% ipython --no-banner

In [1]: import numpy as np

In [2]: np.set_printoptions(precision=2, suppress=True, linewidth=120, sign=" ")

In [3]: rng = np.random.default_rng(259)

In [4]: theta = rng.uniform(0, 2 * np.pi, 20)

In [5]: q, _ = np.linalg.qr(np.array([[-1.0, -1.3], [1.8, 1.1], [1.0, -0.9]]))

In [6]: arr = 10 * np.c_[np.cos(theta), np.sin(theta)] @ q.T

In [7]: arr
Out[7]: 
array([[ 6.6 , -7.39,  1.36],
       [ 5.44, -8.05, -2.36],
       [ 6.8 , -6.39,  3.59],
       [ 6.73, -5.59,  4.84],
       [-3.23, -1.29, -9.38],
       [ 1.89,  2.94,  9.37],
       [-6.74,  7.01, -2.35],
       [ 6.73, -5.61,  4.81],
       [ 5.44, -8.05, -2.37],
       [-5.32,  8.05,  2.62],
       [ 6.15, -7.87, -0.47],
       [ 6.79, -6.63,  3.13],
       [ 6.2 , -7.84, -0.29],
       [ 2.13,  2.67,  9.4 ],
       [ 6.78, -6.75,  2.91],
       [ 5.84, -2.97,  7.55],
       [-6.8 ,  6.13, -4.04],
       [ 5.3 , -1.89,  8.27],
       [-1.54, -3.34, -9.3 ],
       [ 6.73, -5.62,  4.81]])

In [8]: # null space of dimension 1

In [9]: C2 = np.cov(arr, rowvar=False)

In [10]: C2
Out[10]: 
array([[ 24.45, -23.07,  12.71],
       [-23.07,  29.14,   1.11],
       [ 12.71,   1.11,  29.86]])

In [11]: np.round(np.linalg.eigvalsh(C2)[::-1], 2) + 0
Out[11]: array([ 52.82,  30.63,   0.  ])

In [12]: q, _ = np.linalg.qr(np.array([[-0.8, 1.1], [-0.8, -0.9], [-1.4, 0.5], [1.2, 0.0]]))

In [13]: feats = q @ q.T

In [14]: feats
Out[14]: 
array([[ 0.57, -0.34,  0.35, -0.11],
       [-0.34,  0.66,  0.12, -0.31],
       [ 0.35,  0.12,  0.45, -0.33],
       [-0.11, -0.31, -0.33,  0.33]])

In [15]: evals, V = np.linalg.eigh(feats)

In [16]: np.round(V.T @ feats @ V, 2) + 0
Out[16]: 
array([[ 0.,  0.,  0.,  0.],
       [ 0.,  0.,  0.,  0.],
       [ 0.,  0.,  1.,  0.],
       [ 0.,  0.,  0.,  1.]])

In [17]: np.round(V.T @ V, 2) + 0
Out[17]: 
array([[ 1.,  0.,  0.,  0.],
       [ 0.,  1.,  0.,  0.],
       [ 0.,  0.,  1.,  0.],
       [ 0.,  0.,  0.,  1.]])

In [18]: np.unique(evals.round(6) + 0, return_counts=True)[1]
Out[18]: array([ 2,  2])

In [19]: np.round(np.linalg.svd(feats, compute_uv=False), 2) + 0
Out[19]: array([ 1.,  1.,  0.,  0.])

In [20]: np.round(evals.sum(), 2), round(float(np.trace(feats)), 2)
Out[20]: (np.float64(2.0), 2.0)

In [21]: x = np.array([6, -8, -4, -1])

In [22]: np.linalg.norm(feats @ x) <= np.linalg.norm(feats, 2) * np.linalg.norm(x) + 1e-9
Out[22]: np.True_

In [23]: feats @ (2 * x)
Out[23]: array([  9.59, -14.84,  -0.62,   5.77])

In [24]: feats @ x
Out[24]: array([ 4.8 , -7.42, -0.31,  2.89])

In [25]: feats * x
Out[25]: 
array([[ 3.4 ,  2.69, -1.4 ,  0.11],
       [-2.01, -5.25, -0.48,  0.31],
       [ 2.09, -0.95, -1.79,  0.33],
       [-0.63,  2.52,  1.33, -0.33]])

In [26]: feats @ np.eye(4)[2]
Out[26]: array([ 0.35,  0.12,  0.45, -0.33])

In [27]: np.sign((feats @ x).round(6))
Out[27]: array([ 1., -1., -1.,  1.])

In [28]: u, g = feats[2], feats[1]

In [29]: round(float(u @ u), 2)
Out[29]: 0.45

In [30]: pr = (u @ g) / (u @ u) * u

In [31]: np.round(g - pr, 2) + 0
Out[31]: array([-0.43,  0.62,  0.  , -0.23])

In [32]: np.outer(u, g)
Out[32]: 
array([[-0.12,  0.23,  0.04, -0.11],
       [-0.04,  0.08,  0.01, -0.04],
       [-0.15,  0.29,  0.05, -0.14],
       [ 0.11, -0.22, -0.04,  0.1 ]])

In [33]: E = np.triu(rng.random((3, 3)) < 0.8, 1).astype(int)

In [34]: E = E + E.T

In [35]: E
Out[35]: 
array([[ 0,  1,  1],
       [ 1,  0,  1],
       [ 1,  1,  0]])

In [36]: # symmetric, so the eigenvalues are real

In [37]: A2 = E / np.sqrt((E ** 2).mean(axis=1, keepdims=True))

In [38]: np.linalg.matrix_rank(E - E.mean(axis=1, keepdims=True))
Out[38]: np.int64(2)

In [39]: np.linalg.matrix_rank(A2) == np.linalg.matrix_rank(E)
Out[39]: np.True_

In [40]: np.linalg.norm(A2, axis=1)
Out[40]: array([ 1.73,  1.73,  1.73])

In [41]: u = np.array([1, 2, -1])

In [42]: A2 = E + np.outer(u, np.eye(3)[2])

In [43]: np.linalg.matrix_rank(np.linalg.inv(A2) - np.linalg.inv(E), tol=1e-8)
Out[43]: np.int64(1)

In [44]: evals, V = np.linalg.eigh(E)

In [45]: x = np.array([-2, 3, -3])

In [46]: V * np.abs(evals) @ V.T
Out[46]: 
array([[ 1.33,  0.33,  0.33],
       [ 0.33,  1.33,  0.33],
       [ 0.33,  0.33,  1.33]])

In [47]: q, V = np.linalg.qr(E[:, :1])[0], np.linalg.qr(E[:, 1:])[0]

In [48]: sv = np.linalg.svd(q.T @ V, compute_uv=False)

In [49]: (sv > 0.9).sum()
Out[49]: np.int64(0)

In [50]: np.degrees(np.arccos(sv.clip(0, 1)))
Out[50]: array([ 54.74])

In [51]: sv
Out[51]: array([ 0.58])
